% python3 -q
>>> import numpy as np
>>> np.set_printoptions(precision=3, suppress=True, linewidth=140)
>>> X = np.load("case10.npy")
>>> X
array([[ 1.053,  1.801,  2.126,  3.807, -3.345,  0.817],
       [ 1.801, -1.818,  1.624, -0.657, -0.897,  1.919],
       [ 2.126,  1.624, -0.834,  3.068,  4.095, -0.177],
       [ 3.807, -0.657,  3.068, -1.788,  0.904, -1.74 ],
       [-3.345, -0.897,  4.095,  0.904,  2.372,  0.858],
       [ 0.817,  1.919, -0.177, -1.74 ,  0.858,  5.015]])
>>> ang = np.radians(36)
>>> R = np.eye(6)
>>> R[0, 0] = R[2, 2] = np.cos(ang)
>>> R[0, 2], R[2, 0] = -np.sin(ang), np.sin(ang)
>>> R
array([[ 0.809,  0.   , -0.588,  0.   ,  0.   ,  0.   ],
       [ 0.   ,  1.   ,  0.   ,  0.   ,  0.   ,  0.   ],
       [ 0.588,  0.   ,  0.809,  0.   ,  0.   ,  0.   ],
       [ 0.   ,  0.   ,  0.   ,  1.   ,  0.   ,  0.   ],
       [ 0.   ,  0.   ,  0.   ,  0.   ,  1.   ,  0.   ],
       [ 0.   ,  0.   ,  0.   ,  0.   ,  0.   ,  1.   ]])
>>> other = X @ R.T
>>> np.round(np.linalg.det(R), 3), round(float(np.trace(R)), 3)
(np.float64(1.0), 5.618)
>>> other
array([[-0.398,  1.801,  2.339,  3.807, -3.345,  0.817],
       [ 0.502, -1.818,  2.372, -0.657, -0.897,  1.919],
       [ 2.21 ,  1.624,  0.575,  3.068,  4.095, -0.177],
       [ 1.277, -0.657,  4.72 , -1.788,  0.904, -1.74 ],
       [-5.113, -0.897,  1.347,  0.904,  2.372,  0.858],
       [ 0.765,  1.919,  0.337, -1.74 ,  0.858,  5.015]])
>>> np.allclose(X @ X.T, other @ other.T)
True
>>> np.abs(other - X).max(axis=0)
array([2.53 , 0.   , 2.748, 0.   , 0.   , 0.   ])
>>> data = np.loadtxt("sample16.csv", delimiter=",")
>>> data
array([[5., 2., 3., 4., 4., 3., 5.],
       [2., 3., 2., 1., 5., 1., 0.],
       [5., 0., 4., 3., 1., 3., 0.],
       [5., 5., 2., 1., 5., 1., 1.],
       [5., 5., 4., 5., 5., 1., 0.],
       [0., 0., 0., 5., 1., 2., 4.],
       [0., 2., 2., 1., 5., 4., 3.]])
>>> other = data / np.linalg.norm(data, axis=1, keepdims=True)
>>> cov = other @ other.T
>>> np.linalg.norm(other, axis=1)
array([1., 1., 1., 1., 1., 1., 1.])
>>> round(float(np.degrees(np.arccos(np.clip(cov[5, 1], -1, 1)))), 3)
74.53
>>> np.argwhere(np.triu(np.abs(cov) > 0.95, 1))
array([], shape=(0, 2), dtype=int64)
>>> (np.abs(cov) > 0.9).astype(int)
array([[1, 0, 0, 0, 0, 0, 0],
       [0, 1, 0, 1, 0, 0, 0],
       [0, 0, 1, 0, 0, 0, 0],
       [0, 1, 0, 1, 1, 0, 0],
       [0, 0, 0, 1, 1, 0, 0],
       [0, 0, 0, 0, 0, 1, 0],
       [0, 0, 0, 0, 0, 0, 1]])
>>> (cov - 2 * np.eye(7)).round(6).argmax(axis=1)
array([4, 3, 0, 1, 3, 0, 1])
>>> x = np.array([2, 1, 2, 2, -3, 3, -3])
>>> rhs = data @ x
>>> rhs
array([ 8.,  1., 30.,  6., 21.,  1., -4.])
>>> np.linalg.solve(data, rhs)
array([ 2.,  1.,  2.,  2., -3.,  3., -3.])
>>> np.round(np.linalg.solve(data, data[:, 0]), 3) + 0
array([1., 0., 0., 0., 0., 0., 0.])
>>> np.linalg.solve(data, rhs + data[:, 4])
array([ 2.,  1.,  2.,  2., -2.,  3., -3.])
>>> ang = np.radians(45)
>>> R = np.eye(7)
>>> R[2, 2] = R[3, 3] = np.cos(ang)
>>> R[2, 3], R[3, 2] = -np.sin(ang), np.sin(ang)
>>> R
array([[ 1.   ,  0.   ,  0.   ,  0.   ,  0.   ,  0.   ,  0.   ],
       [ 0.   ,  1.   ,  0.   ,  0.   ,  0.   ,  0.   ,  0.   ],
       [ 0.   ,  0.   ,  0.707, -0.707,  0.   ,  0.   ,  0.   ],
       [ 0.   ,  0.   ,  0.707,  0.707,  0.   ,  0.   ,  0.   ],
       [ 0.   ,  0.   ,  0.   ,  0.   ,  1.   ,  0.   ,  0.   ],
       [ 0.   ,  0.   ,  0.   ,  0.   ,  0.   ,  1.   ,  0.   ],
       [ 0.   ,  0.   ,  0.   ,  0.   ,  0.   ,  0.   ,  1.   ]])
>>> other = data @ R.T
>>> np.abs(other - data).max(axis=0)
array([0.   , 0.   , 4.707, 1.95 , 0.   , 0.   , 0.   ])
>>> np.round(np.linalg.det(R), 3), round(float(np.trace(R)), 3)
(np.float64(1.0), 6.414)
>>> ang = np.deg2rad(60)
>>> K = np.eye(7)
>>> K[np.ix_([6, 3], [6, 3])] = [[np.cos(ang), -np.sin(ang)], [np.sin(ang), np.cos(ang)]]
>>> K
array([[ 1.   ,  0.   ,  0.   ,  0.   ,  0.   ,  0.   ,  0.   ],
       [ 0.   ,  1.   ,  0.   ,  0.   ,  0.   ,  0.   ,  0.   ],
       [ 0.   ,  0.   ,  1.   ,  0.   ,  0.   ,  0.   ,  0.   ],
       [ 0.   ,  0.   ,  0.   ,  0.5  ,  0.   ,  0.   ,  0.866],
       [ 0.   ,  0.   ,  0.   ,  0.   ,  1.   ,  0.   ,  0.   ],
       [ 0.   ,  0.   ,  0.   ,  0.   ,  0.   ,  1.   ,  0.   ],
       [ 0.   ,  0.   ,  0.   , -0.866,  0.   ,  0.   ,  0.5  ]])
>>> r0 = np.array([5, -3, -1, 3, -5, 5, -1])
>>> other = K + np.outer(r0, np.eye(7)[3])
>>> other
array([[ 1.   ,  0.   ,  0.   ,  5.   ,  0.   ,  0.   ,  0.   ],
       [ 0.   ,  1.   ,  0.   , -3.   ,  0.   ,  0.   ,  0.   ],
       [ 0.   ,  0.   ,  1.   , -1.   ,  0.   ,  0.   ,  0.   ],
       [ 0.   ,  0.   ,  0.   ,  3.5  ,  0.   ,  0.   ,  0.866],
       [ 0.   ,  0.   ,  0.   , -5.   ,  1.   ,  0.   ,  0.   ],
       [ 0.   ,  0.   ,  0.   ,  5.   ,  0.   ,  1.   ,  0.   ],
       [ 0.   ,  0.   ,  0.   , -1.866,  0.   ,  0.   ,  0.5  ]])
>>> x = np.array([4, 4, 0, 7, 0, 3, 6])
>>> [p for p in range(1, 25) if np.allclose(np.linalg.matrix_power(K, p), np.eye(7))]
[6, 12, 18, 24]
>>> round(np.linalg.det(K), 3)
np.float64(1.0)
>>> round(float(np.linalg.norm(x)), 3), np.round(np.linalg.norm(K @ x), 3)
(11.225, np.float64(11.225))
>>> np.abs(np.linalg.eigvals(K))
array([1., 1., 1., 1., 1., 1., 1.])
>>> np.linalg.inv(K)
array([[ 1.   ,  0.   ,  0.   ,  0.   ,  0.   ,  0.   ,  0.   ],
       [ 0.   ,  1.   ,  0.   ,  0.   ,  0.   ,  0.   ,  0.   ],
       [ 0.   ,  0.   ,  1.   ,  0.   ,  0.   ,  0.   ,  0.   ],
       [-0.   , -0.   , -0.   ,  0.5  , -0.   , -0.   , -0.866],
       [ 0.   ,  0.   ,  0.   ,  0.   ,  1.   ,  0.   ,  0.   ],
       [ 0.   ,  0.   ,  0.   ,  0.   ,  0.   ,  1.   ,  0.   ],
       [ 0.   ,  0.   ,  0.   ,  0.866,  0.   ,  0.   ,  0.5  ]])
>>> 7 - np.linalg.matrix_rank(K - np.eye(7), tol=1e-8)
np.int64(5)
>>> K.mean(axis=0)
array([ 0.143,  0.143,  0.143, -0.052,  0.143,  0.143,  0.195])
>>> np.unravel_index(np.abs(K).argmax(), K.shape)
(np.int64(0), np.int64(0))
>>> round(float(np.linalg.norm(K)), 3)
2.646
>>> K.sum(axis=1)
array([ 1.   ,  1.   ,  1.   ,  1.366,  1.   ,  1.   , -0.366])
>>> np.diff(K, axis=0)
array([[-1.   ,  1.   ,  0.   ,  0.   ,  0.   ,  0.   ,  0.   ],
       [ 0.   , -1.   ,  1.   ,  0.   ,  0.   ,  0.   ,  0.   ],
       [ 0.   ,  0.   , -1.   ,  0.5  ,  0.   ,  0.   ,  0.866],
       [ 0.   ,  0.   ,  0.   , -0.5  ,  1.   ,  0.   , -0.866],
       [ 0.   ,  0.   ,  0.   ,  0.   , -1.   ,  1.   ,  0.   ],
       [ 0.   ,  0.   ,  0.   , -0.866,  0.   , -1.   ,  0.5  ]])
>>> K - K[0]
array([[ 0.   ,  0.   ,  0.   ,  0.   ,  0.   ,  0.   ,  0.   ],
       [-1.   ,  1.   ,  0.   ,  0.   ,  0.   ,  0.   ,  0.   ],
       [-1.   ,  0.   ,  1.   ,  0.   ,  0.   ,  0.   ,  0.   ],
       [-1.   ,  0.   ,  0.   ,  0.5  ,  0.   ,  0.   ,  0.866],
       [-1.   ,  0.   ,  0.   ,  0.   ,  1.   ,  0.   ,  0.   ],
       [-1.   ,  0.   ,  0.   ,  0.   ,  0.   ,  1.   ,  0.   ],
       [-1.   ,  0.   ,  0.   , -0.866,  0.   ,  0.   ,  0.5  ]])
>>> K.sum(axis=0)
array([ 1.   ,  1.   ,  1.   , -0.366,  1.   ,  1.   ,  1.366])
>>> np.linalg.svd(K, compute_uv=False)
array([1., 1., 1., 1., 1., 1., 1.])
>>> other = np.array([[3, 8, 4, 2], [5, 9, 5, 6], [0, 8, 7, 4], [8, 6, 4, 9]])
>>> M = np.triu(other, 1)
>>> M
array([[0, 8, 4, 2],
       [0, 0, 5, 6],
       [0, 0, 0, 4],
       [0, 0, 0, 0]])
>>> rk = np.linalg.matrix_rank(M)
>>> rk
np.int64(3)
>>> null = np.linalg.svd(M)[2][rk:].T
>>> [int(np.linalg.matrix_rank(M[:i])) for i in range(1, len(M) + 1)]
[1, 2, 3, 3]
>>> null[:, 0] / null[np.abs(null[:, 0]).round(6).argmax(), 0]
array([1., 0., 0., 0.])
>>> np.allclose(M @ null, 0)
True
>>> np.linalg.matrix_rank(M.T @ M), np.linalg.matrix_rank(M @ M.T)
(np.int64(3), np.int64(3))
>>> null.shape
(4, 1)
>>> null @ null.T
array([[1., 0., 0., 0.],
       [0., 0., 0., 0.],
       [0., 0., 0., 0.],
       [0., 0., 0., 0.]])
>>> [int(np.linalg.matrix_rank(np.delete(M, i, axis=0))) for i in range(4)]
[2, 2, 2, 3]
>>> [int(np.linalg.matrix_rank(M[:, :j + 1])) for j in range(4)]
[0, 1, 2, 3]
